>>> import numpy as np
>>> from numpy import linalg as LA
>>> np.set_printoptions(suppress=True, linewidth=120)
>>> def rd(a):
...     return np.round(a, 2) + 0
... 
>>> mat = np.loadtxt("test15.csv", delimiter=",")
>>> mat
array([[ 1.92,  3.94,  0.59,  0.88],
       [ 9.32,  2.31, -2.87,  4.22],
       [ 3.64, -2.63,  1.78,  2.3 ],
       [ 9.77,  0.86, -2.68,  2.31],
       [ 1.9 ,  4.84, -3.06,  2.42],
       [ 0.33,  4.88,  0.34,  3.38],
       [-0.87,  6.29, -0.41,  2.21],
       [ 1.49,  5.07, -1.15,  5.19],
       [ 3.02, -2.18,  2.79,  3.06],
       [ 5.69, -4.11,  2.02,  2.34],
       [ 1.41,  5.03, -2.64,  4.11],
       [ 9.64,  2.93, -3.49,  2.98],
       [10.97,  1.88, -2.25,  3.04],
       [-0.01,  6.81, -0.08,  1.29],
       [ 0.72,  4.62,  0.22,  3.23],
       [ 4.39, -1.27,  1.74,  1.58],
       [ 1.84,  3.51, -0.96,  4.23],
       [ 6.08, -4.05,  2.83,  3.73],
       [ 1.48,  6.42, -1.69,  3.  ],
       [-0.32,  5.6 ,  1.24,  2.64],
       [ 0.82,  7.51, -2.04,  1.94],
       [ 9.46,  0.35, -1.02,  3.98],
       [ 4.2 ,  1.62,  0.37,  1.09],
       [ 9.64,  0.51, -2.89,  2.06],
       [ 9.99,  1.86, -2.  ,  2.59],
       [ 1.06,  7.15,  1.06,  3.22],
       [ 8.75,  0.06, -3.17,  3.22],
       [ 0.89,  3.55, -0.36,  3.29],
       [ 6.51, -1.49,  1.55,  3.46],
       [ 9.05,  1.33, -4.05,  1.97]])
>>> W = np.array([[1, -1, 0], [-1, 0, -1], [0, 0, 0], [-1, 1, -2]])
>>> beta = np.array([5, 9, 1])
>>> act = np.maximum(mat @ W + beta, 0)
>>> rd((act > 0).mean(axis=0))
array([0.57, 1.  , 0.03])
>>> C = np.array([[-3, -3, -1], [-1, -2, 3], [-3, 2, 2]])
>>> (act @ C).round(6).argmax(axis=1)
array([2, 2, 2, 2, 2, 2, 2, 2, 2, 2, 2, 2, 2, 2, 2, 2, 2, 2, 2, 2, 2, 2, 2, 2, 2, 2, 2, 2, 2, 2])
>>> W @ C
array([[-2, -1, -4],
       [ 6,  1, -1],
       [ 0,  0,  0],
       [ 8, -3,  0]])
>>> d = LA.norm(mat[:, None] - mat[None], axis=-1)
>>> rd(d[:5, :5])
array([[0.  , 8.97, 7.04, 9.16, 4.06],
       [8.97, 0.  , 9.05, 2.45, 8.05],
       [7.04, 9.05, 0.  , 8.35, 9.07],
       [9.16, 2.45, 8.35, 0.  , 8.83],
       [4.06, 8.05, 9.07, 8.83, 0.  ]])
>>> (d + 1e9 * np.eye(30)).round(6).argmin(axis=1)
array([14, 11,  8, 23, 10, 14, 13, 10,  2, 17,  4,  1, 24,  6,  5,  2, 27,  9, 20,  5, 18, 24, 15,  3, 12, 19, 23, 14,
       15, 23])
>>> LA.matrix_rank(d ** 2)
np.int64(6)
>>> d.shape
(30, 30)
>>> np.flatnonzero(d[23] < d.mean() / 2)
array([ 1,  3, 11, 12, 21, 23, 24, 26, 29])
>>> d[23].round(6).argsort(kind="stable")[:4]
array([23,  3, 29, 26])
>>> np.unravel_index(d.round(6).argmax(), d.shape)
(np.int64(17), np.int64(20))
>>> d.mean(axis=1).argmax()
np.int64(17)
>>> x = np.array([2, 1, 1, 0])
>>> rhs = mat @ x
>>> beta, lr = np.zeros(4), 1 / LA.norm(mat, 2) ** 2
>>> for i in range(5):
...     beta -= lr * mat.T @ (mat @ beta - rhs)
...     if i % 1 == 0: print(i, round(LA.norm(mat @ beta - rhs), 2))
... 
0 9.54
1 9.15
2 8.8
3 8.47
4 8.17
>>> rd(LA.cond(mat))
np.float64(6.91)
>>> rd(beta)
array([ 1.58,  0.51, -0.09,  0.73])
>>> x = np.array([2, -2, -1, 1])
>>> rhs = mat @ x
>>> rd(LA.lstsq(mat, rhs)[0])
array([ 2., -2., -1.,  1.])
>>> rd(LA.pinv(mat) @ mat)
array([[1., 0., 0., 0.],
       [0., 1., 0., 0.],
       [0., 0., 1., 0.],
       [0., 0., 0., 1.]])
>>> rng = np.random.default_rng(467)
>>> rhs = rhs + 0.3 * rng.normal(size=30)
>>> rd(rhs)
array([ -3.68,  21.51,  13.14,  22.84,   0.07,  -6.25, -11.6 ,  -0.95,  10.98,  20.25,  -1.  ,  19.63,  23.92, -12.17,
        -4.88,  10.6 ,   2.02,  21.06,  -4.76, -10.59,  -9.12,  23.34,   6.25,  22.94,  20.94,  -9.7 ,  23.84,  -1.73,
        18.06,  21.18])
>>> beta, *_ = LA.lstsq(mat, rhs)
>>> rd(mat.T @ (rhs - mat @ beta))
array([0., 0., 0., 0.])
>>> rd(beta)
array([ 2.02, -1.97, -0.96,  0.98])
>>> W0 = np.array([[2, 0, 0],
...     [0, 0, 0],
...     [1, 3, 0],
...     [0, -3, 0],
...     [0, 0, 0],
...     [0, 0, 0],
...     [-1, 0, 0],
...     [3, 0, 0],
...     [0, 0, 0],
...     [0, 0, 1]])
>>> W0
array([[ 2,  0,  0],
       [ 0,  0,  0],
       [ 1,  3,  0],
       [ 0, -3,  0],
       [ 0,  0,  0],
       [ 0,  0,  0],
       [-1,  0,  0],
       [ 3,  0,  0],
       [ 0,  0,  0],
       [ 0,  0,  1]])
>>> # rows 1 and 4 are equal
>>> cov = W0.T @ W0
>>> cov
array([[15,  3,  0],
       [ 3, 18,  0],
       [ 0,  0,  1]])
>>> np.diag(cov)
array([15, 18,  1])
>>> LA.matrix_rank(cov)
np.int64(3)
>>> Xs = W0 - W0.mean(axis=0)
>>> vecs = LA.svd(Xs)[2][:2]
>>> out = Xs - Xs @ vecs.T @ vecs
>>> LA.norm(out, axis=1).round(6).argmax()
np.int64(9)
>>> rd((Xs @ vecs.T).std(axis=0))
array([1.39, 1.06])
>>> rd(out.std(axis=0))
array([0.01, 0.  , 0.3 ])
>>> u = np.array([1, 7, 9, 1, 9, 6, 3]) + 0.5
>>> J = np.eye(7) - 2 * np.outer(u, u) / (u @ u)
>>> rd(J)
array([[ 0.98, -0.08, -0.1 , -0.02, -0.1 , -0.07, -0.04],
       [-0.08,  0.62, -0.48, -0.08, -0.48, -0.33, -0.18],
       [-0.1 , -0.48,  0.39, -0.1 , -0.61, -0.42, -0.22],
       [-0.02, -0.08, -0.1 ,  0.98, -0.1 , -0.07, -0.04],
       [-0.1 , -0.48, -0.61, -0.1 ,  0.39, -0.42, -0.22],
       [-0.07, -0.33, -0.42, -0.07, -0.42,  0.71, -0.15],
       [-0.04, -0.18, -0.22, -0.04, -0.22, -0.15,  0.92]])
>>> x = np.array([0, 3, 3, 2, 3, 1, 3])
>>> rd(J @ np.ones(7))
array([ 0.6 , -1.  , -1.54,  0.6 , -1.54, -0.74,  0.07])
>>> LA.norm(J @ x) <= LA.norm(J, 2) * LA.norm(x) + 1e-9
np.True_
>>> rd(J @ np.eye(7)[3])
array([-0.02, -0.08, -0.1 ,  0.98, -0.1 , -0.07, -0.04])
>>> rd(J @ (2 * x))
array([-2.02, -4.09, -6.78,  1.98, -6.78, -6.75,  1.29])
>>> rd(J @ x)
array([-1.01, -2.05, -3.39,  0.99, -3.39, -3.37,  0.64])
>>> rd((J * x).sum(axis=1))
array([-1.01, -2.05, -3.39,  0.99, -3.39, -3.37,  0.64])
>>> np.sign((J @ x).round(6))
array([-1., -1., -1.,  1., -1., -1.,  1.])
>>> arr = np.cumsum(np.array([[-2, 2, -2, 3, -1],
...     [-2, -1, 1, -1, 3],
...     [-2, 2, -3, 2, -2],
...     [-3, 2, 3, 0, 2],
...     [-3, 2, 2, -1, -2],
...     [-3, -1, 1, -2, -2],
...     [0, 3, 3, 1, -3],
...     [-3, -1, 0, -1, 1],
...     [-2, 1, 2, -1, -2],
...     [-2, -3, 0, 0, 2],
...     [0, -2, -3, 3, -1],
...     [2, 2, 3, -1, 1],
...     [-2, 3, 0, 0, -1],
...     [-3, -1, -3, -3, -1],
...     [-1, 3, 0, -3, 1],
...     [0, -2, -1, 2, -3],
...     [-1, -3, 0, 2, 2]]), axis=0)
>>> arr
array([[ -2,   2,  -2,   3,  -1],
       [ -4,   1,  -1,   2,   2],
       [ -6,   3,  -4,   4,   0],
       [ -9,   5,  -1,   4,   2],
       [-12,   7,   1,   3,   0],
       [-15,   6,   2,   1,  -2],
       [-15,   9,   5,   2,  -5],
       [-18,   8,   5,   1,  -4],
       [-20,   9,   7,   0,  -6],
       [-22,   6,   7,   0,  -4],
       [-22,   4,   4,   3,  -5],
       [-20,   6,   7,   2,  -4],
       [-22,   9,   7,   2,  -5],
       [-25,   8,   4,  -1,  -6],
       [-26,  11,   4,  -4,  -5],
       [-26,   9,   3,  -2,  -8],
       [-27,   6,   3,   0,  -6]])
>>> d = LA.norm(arr[:, None] - arr[None], axis=-1)
>>> (d + 1e9 * np.eye(17)).round(6).argmin(axis=1)
array([ 1,  0,  0,  4,  5,  4,  7,  6, 12, 11, 11,  9,  8, 15, 15, 13, 13])
>>> np.flatnonzero(d[16] < d.mean() / 2)
array([13, 15, 16])
>>> rd(d[:5, :5])
array([[ 0.  ,  4.  ,  4.8 ,  8.31, 11.62],
       [ 4.  ,  0.  ,  5.  ,  6.71, 10.44],
       [ 4.8 ,  5.  ,  0.  ,  5.1 ,  8.83],
       [ 8.31,  6.71,  5.1 ,  0.  ,  4.69],
       [11.62, 10.44,  8.83,  4.69,  0.  ]])
>>> d[16].round(6).argsort(kind="stable")[:4]
array([16, 13, 15, 10])
>>> np.unravel_index(d.round(6).argmax(), d.shape)
(np.int64(0), np.int64(14))
>>> d.shape
(17, 17)
>>> M = np.loadtxt("w.csv", delimiter=",")
>>> M
array([[ 1.,  0.,  0.,  0.,  0.,  0.,  0.,  0.,  0.,  0.],
       [ 2.,  1.,  0.,  0.,  0.,  0.,  0.,  0.,  0.,  0.],
       [-2., -3.,  1.,  0.,  0.,  0.,  0.,  0.,  0.,  0.],
       [ 2.,  3.,  3.,  1.,  0.,  0.,  0.,  0.,  0.,  0.],
       [ 3., -3.,  2., -1.,  1.,  0.,  0.,  0.,  0.,  0.],
       [ 1., -2., -3.,  3., -3.,  1.,  0.,  0.,  0.,  0.],
       [-3.,  1.,  1.,  1.,  2., -1.,  1.,  0.,  0.,  0.],
       [ 0.,  1., -2.,  1., -2.,  2.,  2.,  1.,  0.,  0.],
       [ 2., -2., -1.,  2., -3.,  0.,  0., -2.,  1.,  0.],
       [-1.,  1., -2.,  2.,  2.,  1.,  0.,  3.,  2.,  1.]])
>>> out = np.array([[1, -3, 1],
...     [4, -5, 3],
...     [0, 2, 4],
...     [-2, -1, 0],
...     [5, -5, -3],
...     [-2, 0, 1],
...     [-1, 5, 1],
...     [3, 0, 4],
...     [4, 2, 4],
...     [0, -2, -1]])
>>> LA.matrix_rank(np.vstack([M, out.T]))
np.int64(10)
>>> np.einsum("ij->j", M)
array([ 5., -3., -1.,  9., -3.,  3.,  3.,  2.,  3.,  1.])
>>> M @ out
array([[  1.,  -3.,   1.],
       [  6., -11.,   5.],
       [-14.,  23.,  -7.],
       [ 12., -16.,  23.],
       [ -2.,   6.,  -1.],
       [-30.,  13.,  -7.],
       [ 10.,   0.,  -2.],
       [-11.,  10.,   9.],
       [-27.,  17.,  -3.],
       [ 24., -16.,   8.]])
>>> t3 = np.stack([M, 2 * M, M[::-1]])
>>> LA.matrix_rank(t3)
array([10, 10, 10])
>>> t3.shape
(3, 10, 10)
>>> t3.sum(axis=0)
array([[  2.,   1.,  -2.,   2.,   2.,   1.,   0.,   3.,   2.,   1.],
       [  8.,   1.,  -1.,   2.,  -3.,   0.,   0.,  -2.,   1.,   0.],
       [ -6.,  -8.,   1.,   1.,  -2.,   2.,   2.,   1.,   0.,   0.],
       [  3.,  10.,  10.,   4.,   2.,  -1.,   1.,   0.,   0.,   0.],
       [ 10., -11.,   3.,   0.,   0.,   1.,   0.,   0.,   0.,   0.],
       [  6.,  -9.,  -7.,   8.,  -8.,   3.,   0.,   0.,   0.,   0.],
       [ -7.,   6.,   6.,   4.,   6.,  -3.,   3.,   0.,   0.,   0.],
       [ -2.,   0.,  -5.,   3.,  -6.,   6.,   6.,   3.,   0.,   0.],
       [  8.,  -5.,  -3.,   6.,  -9.,   0.,   0.,  -6.,   3.,   0.],
       [ -2.,   3.,  -6.,   6.,   6.,   3.,   0.,   9.,   6.,   3.]])
>>> x = np.array([3, 2, 3, 0, 3, 3, 2, 3, 3, 2])
>>> a = np.maximum(M @ x, 0)
>>> M * (a > 1e-9)[:, None]
array([[ 1.,  0.,  0.,  0.,  0.,  0.,  0.,  0.,  0.,  0.],
       [ 2.,  1.,  0.,  0.,  0.,  0.,  0.,  0.,  0.,  0.],
       [-0., -0.,  0.,  0.,  0.,  0.,  0.,  0.,  0.,  0.],
       [ 2.,  3.,  3.,  1.,  0.,  0.,  0.,  0.,  0.,  0.],
       [ 3., -3.,  2., -1.,  1.,  0.,  0.,  0.,  0.,  0.],
       [ 0., -0., -0.,  0., -0.,  0.,  0.,  0.,  0.,  0.],
       [-3.,  1.,  1.,  1.,  2., -1.,  1.,  0.,  0.,  0.],
       [ 0.,  1., -2.,  1., -2.,  2.,  2.,  1.,  0.,  0.],
       [ 0., -0., -0.,  0., -0.,  0.,  0., -0.,  0.,  0.],
       [-1.,  1., -2.,  2.,  2.,  1.,  0.,  3.,  2.,  1.]])
>>> np.maximum(M @ x, 0) - np.maximum(-M @ x, 0)
array([  3.,   8.,  -9.,  21.,  12., -16.,   1.,   3., -13.,  19.])
>>> u = np.array([0, 1])
>>> np.polyval(u, M[3])
array([1., 1., 1., 1., 1., 1., 1., 1., 1., 1.])
>>> np.convolve(M[3], u)
array([0., 2., 3., 3., 1., 0., 0., 0., 0., 0., 0.])
>>> np.array([np.convolve(row, u, "same") for row in M])
array([[ 0.,  1.,  0.,  0.,  0.,  0.,  0.,  0.,  0.,  0.],
       [ 0.,  2.,  1.,  0.,  0.,  0.,  0.,  0.,  0.,  0.],
       [ 0., -2., -3.,  1.,  0.,  0.,  0.,  0.,  0.,  0.],
       [ 0.,  2.,  3.,  3.,  1.,  0.,  0.,  0.,  0.,  0.],
       [ 0.,  3., -3.,  2., -1.,  1.,  0.,  0.,  0.,  0.],
       [ 0.,  1., -2., -3.,  3., -3.,  1.,  0.,  0.,  0.],
       [ 0., -3.,  1.,  1.,  1.,  2., -1.,  1.,  0.,  0.],
       [ 0.,  0.,  1., -2.,  1., -2.,  2.,  2.,  1.,  0.],
       [ 0.,  2., -2., -1.,  2., -3.,  0.,  0., -2.,  1.],
       [ 0., -1.,  1., -2.,  2.,  2.,  1.,  0.,  3.,  2.]])
>>> np.correlate(M[3], M[4], "full")
array([ 0.,  0.,  0.,  0.,  0.,  2.,  1.,  4., -2.,  2.,  2.,  6.,  3.,  0.,  0.,  0.,  0.,  0.,  0.])
>>> C = np.array([[5, -7, 9, 4, 6, 5, -1], [0, 8, -5, -7, 4, -2, -3]])
>>> feats = np.repeat(C, 22 // 2, axis=0)
>>> feats = feats + 0.3 * rng.normal(size=feats.shape)
>>> rd(feats)
array([[ 5.1 , -6.83,  9.38,  3.73,  5.74,  5.39, -1.17],
       [ 5.26, -6.77,  8.47,  4.35,  5.29,  5.33, -0.63],
       [ 4.72, -7.13,  9.54,  4.18,  5.72,  5.15, -0.53],
       [ 4.99, -6.67,  9.25,  4.16,  6.02,  4.57, -1.11],
       [ 5.18, -6.8 ,  8.96,  3.32,  5.9 ,  5.29, -1.36],
       [ 4.75, -6.95,  9.23,  3.5 ,  5.94,  5.34, -0.96],
       [ 4.65, -7.16,  8.82,  3.9 ,  6.34,  4.73, -0.48],
       [ 4.96, -6.74,  9.12,  3.72,  5.92,  4.7 , -0.95],
       [ 5.1 , -7.17,  9.17,  3.86,  5.82,  4.82, -1.37],
       [ 4.76, -7.03,  8.78,  3.97,  6.11,  4.82, -0.41],
       [ 5.61, -7.11,  9.03,  4.37,  6.28,  4.42, -0.95],
       [-0.24,  8.08, -4.71, -6.67,  4.25, -2.11, -2.67],
       [ 0.28,  7.81, -5.37, -6.66,  3.76, -2.65, -2.89],
       [-0.38,  8.23, -5.41, -6.7 ,  4.22, -2.07, -2.57],
       [ 0.  ,  8.16, -4.99, -7.51,  4.1 , -2.23, -3.49],
       [ 0.01,  8.1 , -5.07, -7.34,  4.03, -2.06, -3.11],
       [-0.07,  8.16, -5.04, -7.37,  4.17, -1.5 , -2.3 ],
       [ 0.  ,  8.11, -5.39, -6.85,  3.47, -1.8 , -2.39],
       [ 0.27,  8.36, -5.48, -6.86,  3.79, -1.67, -3.36],
       [ 0.03,  7.68, -5.36, -7.39,  4.21, -2.42, -2.5 ],
       [ 0.5 ,  8.02, -5.23, -7.45,  4.5 , -2.03, -2.82],
       [ 0.19,  8.1 , -5.  , -6.76,  4.31, -1.94, -3.21]])
>>> out = M / np.sqrt((M ** 2).mean(axis=1, keepdims=True))
>>> rd(out[5])
array([ 0.55, -1.1 , -1.65,  1.65, -1.65,  0.55,  0.  ,  0.  ,  0.  ,  0.  ])
>>> LA.matrix_rank(M - M.mean(axis=1, keepdims=True))
np.int64(9)
